$ ipython --no-banner

In [1]: import numpy as np

In [2]: np.set_printoptions(precision=2, suppress=True, linewidth=160, floatmode="fixed")

In [3]: tidy = lambda a: np.round(a, 2) + 0

In [4]: feats = np.load("run16.npy")

In [5]: feats
Out[5]: 
array([[ 1.00,  0.00,  0.00,  0.00],
       [ 0.00,  1.00,  0.00,  0.00],
       [ 0.00,  0.00,  0.00, -1.00],
       [ 0.00,  0.00,  1.00,  0.00]])

In [6]: tidy(np.linalg.svd(feats, compute_uv=False))
Out[6]: array([1.00, 1.00, 1.00, 1.00])

In [7]: tidy(np.linalg.pinv(feats))
Out[7]: 
array([[ 1.00,  0.00,  0.00,  0.00],
       [ 0.00,  1.00,  0.00,  0.00],
       [ 0.00,  0.00,  0.00,  1.00],
       [ 0.00,  0.00, -1.00,  0.00]])

In [8]: q = feats.astype(float).copy()

In [9]: for j in range(4):
   ...:     q[:, j] -= q[:, :j] @ (q[:, :j].T @ q[:, j])
   ...:     q[:, j] /= np.linalg.norm(q[:, j])
   ...: 

In [10]: q.T @ feats
Out[10]: 
array([[1.00, 0.00, 0.00, 0.00],
       [0.00, 1.00, 0.00, 0.00],
       [0.00, 0.00, 1.00, 0.00],
       [0.00, 0.00, 0.00, 1.00]])

In [11]: q.T @ q
Out[11]: 
array([[1.00, 0.00, 0.00, 0.00],
       [0.00, 1.00, 0.00, 0.00],
       [0.00, 0.00, 1.00, 0.00],
       [0.00, 0.00, 0.00, 1.00]])

In [12]: vec = np.array([1, 5, -5, -4])

In [13]: tidy(np.linalg.inv(feats))
Out[13]: 
array([[ 1.00,  0.00,  0.00,  0.00],
       [ 0.00,  1.00,  0.00,  0.00],
       [ 0.00,  0.00,  0.00,  1.00],
       [ 0.00,  0.00, -1.00,  0.00]])

In [14]: tidy(np.sort(np.abs(np.degrees(np.angle(np.linalg.eigvals(feats))))))
Out[14]: array([ 0.00,  0.00, 90.00, 90.00])

In [15]: tidy(np.linalg.det(feats))
Out[15]: np.float64(1.0)

In [16]: rng = np.random.default_rng(179430)

In [17]: z = rng.integers(0, 2, 5)

In [18]: J = np.triu((z[:, None] == z) & (rng.random((5, 5)) < 0.8), 1).astype(int)

In [19]: J += J.T

In [20]: J
Out[20]: 
array([[0, 1, 0, 1, 0],
       [1, 0, 0, 1, 0],
       [0, 0, 0, 0, 0],
       [1, 1, 0, 0, 0],
       [0, 0, 0, 0, 0]])

In [21]: # null space of dimension 2

In [22]: r = np.linalg.matrix_rank(J)

In [23]: r
Out[23]: np.int64(3)

In [24]: ns = np.linalg.svd(J)[2][r:].T

In [25]: np.linalg.matrix_rank(J.T @ J), np.linalg.matrix_rank(J @ J.T)
Out[25]: (np.int64(3), np.int64(3))

In [26]: [int(np.linalg.matrix_rank(np.delete(J, i, axis=0))) for i in range(5)]
Out[26]: [2, 2, 3, 2, 3]

In [27]: [round(float(np.linalg.det(J[:i, :i])), 2) + 0 for i in range(1, 6)]
Out[27]: [0.0, -1.0, 0.0, 0.0, 0.0]

In [28]: w, vecs = np.linalg.eigh(J)

In [29]: vec = np.array([3, 1, 0, 2, 0])

In [30]: tidy(np.linalg.eigvalsh(J[1:, 1:]))
Out[30]: array([-1.00,  0.00,  0.00,  1.00])

In [31]: vec @ J @ vec
Out[31]: np.int64(22)

In [32]: tidy(vec @ J @ vec / (vec @ vec)), tidy(w[0]), tidy(w[-1])
Out[32]: (np.float64(1.57), np.float64(-1.0), np.float64(2.0))

In [33]: (np.sign(vecs[:, -1].round(6)) == np.sign(vecs[0, -1].round(6))).astype(int)
Out[33]: array([1, 1, 0, 1, 0])

In [34]: A2 = np.array([[1, -3], [3, 3], [3, 1]])

In [35]: m1 = np.kron(np.eye(3, dtype=int), A2)

In [36]: m1
Out[36]: 
array([[ 1, -3,  0,  0,  0,  0],
       [ 3,  3,  0,  0,  0,  0],
       [ 3,  1,  0,  0,  0,  0],
       [ 0,  0,  1, -3,  0,  0],
       [ 0,  0,  3,  3,  0,  0],
       [ 0,  0,  3,  1,  0,  0],
       [ 0,  0,  0,  0,  1, -3],
       [ 0,  0,  0,  0,  3,  3],
       [ 0,  0,  0,  0,  3,  1]])

In [37]: f = np.array([1, 2])

In [38]: np.array([np.convolve(row, f, "same") for row in m1])
Out[38]: 
array([[ 1, -1, -6,  0,  0,  0],
       [ 3,  9,  6,  0,  0,  0],
       [ 3,  7,  2,  0,  0,  0],
       [ 0,  0,  1, -1, -6,  0],
       [ 0,  0,  3,  9,  6,  0],
       [ 0,  0,  3,  7,  2,  0],
       [ 0,  0,  0,  0,  1, -1],
       [ 0,  0,  0,  0,  3,  9],
       [ 0,  0,  0,  0,  3,  7]])

In [39]: np.convolve(m1[8], f)
Out[39]: array([0, 0, 0, 0, 3, 7, 2])

In [40]: Uu, sv, Vt = np.linalg.svd(J)

In [41]: tidy(sv)
Out[41]: array([2.00, 1.00, 1.00, 0.00, 0.00])

In [42]: np.argmax(sv[:-1] / (sv[1:] + 1e-6)) + 1
Out[42]: np.int64(3)

In [43]: A2 = Uu[:, :3] @ np.diag(sv[:3]) @ Vt[:3]

In [44]: tidy(np.abs(J - A2).max())
Out[44]: np.float64(0.0)

In [45]: np.linalg.matrix_rank(A2)
Out[45]: np.int64(3)

In [46]: theta = np.radians(120)

In [47]: R = np.eye(6)

In [48]: R[4, 4] = R[1, 1] = np.cos(theta)

In [49]: R[4, 1], R[1, 4] = -np.sin(theta), np.sin(theta)

In [50]: tidy(R)
Out[50]: 
array([[ 1.00,  0.00,  0.00,  0.00,  0.00,  0.00],
       [ 0.00, -0.50,  0.00,  0.00,  0.87,  0.00],
       [ 0.00,  0.00,  1.00,  0.00,  0.00,  0.00],
       [ 0.00,  0.00,  0.00,  1.00,  0.00,  0.00],
       [ 0.00, -0.87,  0.00,  0.00, -0.50,  0.00],
       [ 0.00,  0.00,  0.00,  0.00,  0.00,  1.00]])

In [51]: A2 = m1 @ R.T

In [52]: tidy(np.linalg.det(R)), np.trace(R)
Out[52]: (np.float64(1.0), np.float64(3.0))

In [53]: np.allclose(np.linalg.norm(m1, axis=1), np.linalg.norm(A2, axis=1))
Out[53]: True

In [54]: P = m1 @ np.linalg.solve(m1.T @ m1, m1.T)

In [55]: np.allclose(P @ P, P)
Out[55]: True

In [56]: np.trace(P)
Out[56]: np.float64(6.0)

In [57]: np.linalg.matrix_rank(np.eye(9) - P)
Out[57]: np.int64(3)

In [58]: tidy(np.diag(P))
Out[58]: array([0.87, 0.64, 0.49, 0.87, 0.64, 0.49, 0.87, 0.64, 0.49])

In [59]: mat = np.load("test18.npy")

In [60]: tidy(mat)
Out[60]: 
array([[ 0.97, -0.10, -0.09,  0.09, -0.01,  0.04, -0.02],
       [-0.10,  0.66, -0.31,  0.30, -0.02,  0.15, -0.08],
       [-0.09, -0.31,  0.72,  0.27, -0.02,  0.13, -0.07],
       [ 0.09,  0.30,  0.27,  0.73,  0.02, -0.13,  0.07],
       [-0.01, -0.02, -0.02,  0.02,  1.00,  0.01,  0.00],
       [ 0.04,  0.15,  0.13, -0.13,  0.01,  0.94,  0.03],
       [-0.02, -0.08, -0.07,  0.07,  0.00,  0.03,  0.98]])

In [61]: # applying it twice changes nothing

In [62]: np.linalg.cond(mat) > 100
Out[62]: np.True_

In [63]: [round(float(x), 2) for x in np.linalg.svd(mat, compute_uv=False)[:3]]
Out[63]: [1.0, 1.0, 1.0]

In [64]: Uu, sv, Vt = np.linalg.svd(mat, full_matrices=False)

In [65]: tidy(np.cumsum(sv ** 2) / np.sum(sv ** 2))
Out[65]: array([0.17, 0.33, 0.50, 0.67, 0.83, 1.00, 1.00])

In [66]: r = np.linalg.matrix_rank(mat)

In [67]: r
Out[67]: np.int64(6)

In [68]: ns = np.linalg.svd(mat)[2][r:].T

In [69]: [int(np.linalg.matrix_rank(mat[:i])) for i in range(1, len(mat) + 1)]
Out[69]: [1, 2, 3, 4, 5, 6, 6]

In [70]: tidy(ns[:, 0] / ns[np.abs(ns[:, 0]).round(6).argmax(), 0])
Out[70]: array([ 0.31,  1.00,  0.91, -0.89,  0.05, -0.43,  0.23])

In [71]: [int(np.linalg.matrix_rank(np.delete(mat, i, axis=0))) for i in range(7)]
Out[71]: [6, 6, 6, 6, 6, 6, 6]

In [72]: [int(np.linalg.matrix_rank(mat[:, :j + 1])) for j in range(7)]
Out[72]: [1, 2, 3, 4, 5, 6, 6]

In [73]: E = np.loadtxt("sample12.csv", delimiter=",")

In [74]: E
Out[74]: 
array([[ 0.10,  0.20, -1.10, -0.10, -0.20, -3.10, -1.00],
       [ 0.50,  0.20, -0.90, -0.90, -0.90,  0.70,  2.10],
       [-0.60, -0.10,  0.70,  1.30, -0.20, -0.90, -0.10],
       [ 0.00,  0.30,  0.10,  0.90,  0.70, -0.70,  1.00],
       [-0.70,  0.20,  0.90, -1.00,  0.20,  1.20, -0.50],
       [-1.40,  1.50, -1.50,  0.10,  1.50,  2.50, -0.70],
       [-1.94,  1.62, -1.17,  0.00,  1.75,  2.67, -0.56],
       [-1.20,  0.00,  2.20, -0.30, -0.30, -0.90,  1.30],
       [ 1.10, -1.30,  0.00, -2.50, -0.10, -0.10,  0.10]])

In [75]: q, R = np.linalg.qr(E)

In [76]: tidy(q.T @ q)
Out[76]: 
array([[1.00, 0.00, 0.00, 0.00, 0.00, 0.00, 0.00],
       [0.00, 1.00, 0.00, 0.00, 0.00, 0.00, 0.00],
       [0.00, 0.00, 1.00, 0.00, 0.00, 0.00, 0.00],
       [0.00, 0.00, 0.00, 1.00, 0.00, 0.00, 0.00],
       [0.00, 0.00, 0.00, 0.00, 1.00, 0.00, 0.00],
       [0.00, 0.00, 0.00, 0.00, 0.00, 1.00, 0.00],
       [0.00, 0.00, 0.00, 0.00, 0.00, 0.00, 1.00]])

In [77]: q.shape, R.shape
Out[77]: ((9, 7), (7, 7))

In [78]: np.allclose(R.T @ R, E.T @ E)
Out[78]: True

In [79]: tidy(np.trace(q @ q.T))
Out[79]: np.float64(7.0)

In [80]: tidy(abs(R[0, 0])), tidy(np.linalg.norm(E[:, 0]))
Out[80]: (np.float64(3.08), np.float64(3.08))

In [81]: tidy(np.abs(np.diag(R)))
Out[81]: array([3.08, 1.46, 1.76, 2.75, 1.47, 3.43, 2.19])

In [82]: tidy(q @ R)
Out[82]: 
array([[ 0.10,  0.20, -1.10, -0.10, -0.20, -3.10, -1.00],
       [ 0.50,  0.20, -0.90, -0.90, -0.90,  0.70,  2.10],
       [-0.60, -0.10,  0.70,  1.30, -0.20, -0.90, -0.10],
       [ 0.00,  0.30,  0.10,  0.90,  0.70, -0.70,  1.00],
       [-0.70,  0.20,  0.90, -1.00,  0.20,  1.20, -0.50],
       [-1.40,  1.50, -1.50,  0.10,  1.50,  2.50, -0.70],
       [-1.94,  1.62, -1.17,  0.00,  1.75,  2.67, -0.56],
       [-1.20,  0.00,  2.20, -0.30, -0.30, -0.90,  1.30],
       [ 1.10, -1.30,  0.00, -2.50, -0.10, -0.10,  0.10]])

In [83]: vec = np.array([1, -1, 2, -2, -2, 3, 3])

In [84]: tidy(np.eye(7) - mat)
Out[84]: 
array([[ 0.03,  0.10,  0.09, -0.09,  0.01, -0.04,  0.02],
       [ 0.10,  0.34,  0.31, -0.30,  0.02, -0.15,  0.08],
       [ 0.09,  0.31,  0.28, -0.27,  0.02, -0.13,  0.07],
       [-0.09, -0.30, -0.27,  0.27, -0.02,  0.13, -0.07],
       [ 0.01,  0.02,  0.02, -0.02,  0.00, -0.01,  0.00],
       [-0.04, -0.15, -0.13,  0.13, -0.01,  0.06, -0.03],
       [ 0.02,  0.08,  0.07, -0.07,  0.00, -0.03,  0.02]])

In [85]: tidy(mat @ mat @ vec)
Out[85]: array([ 0.77, -1.74,  1.32, -1.34, -2.04,  3.32,  2.83])

In [86]: tidy((vec - mat @ vec) @ (mat @ vec))
Out[86]: np.float64(0.0)
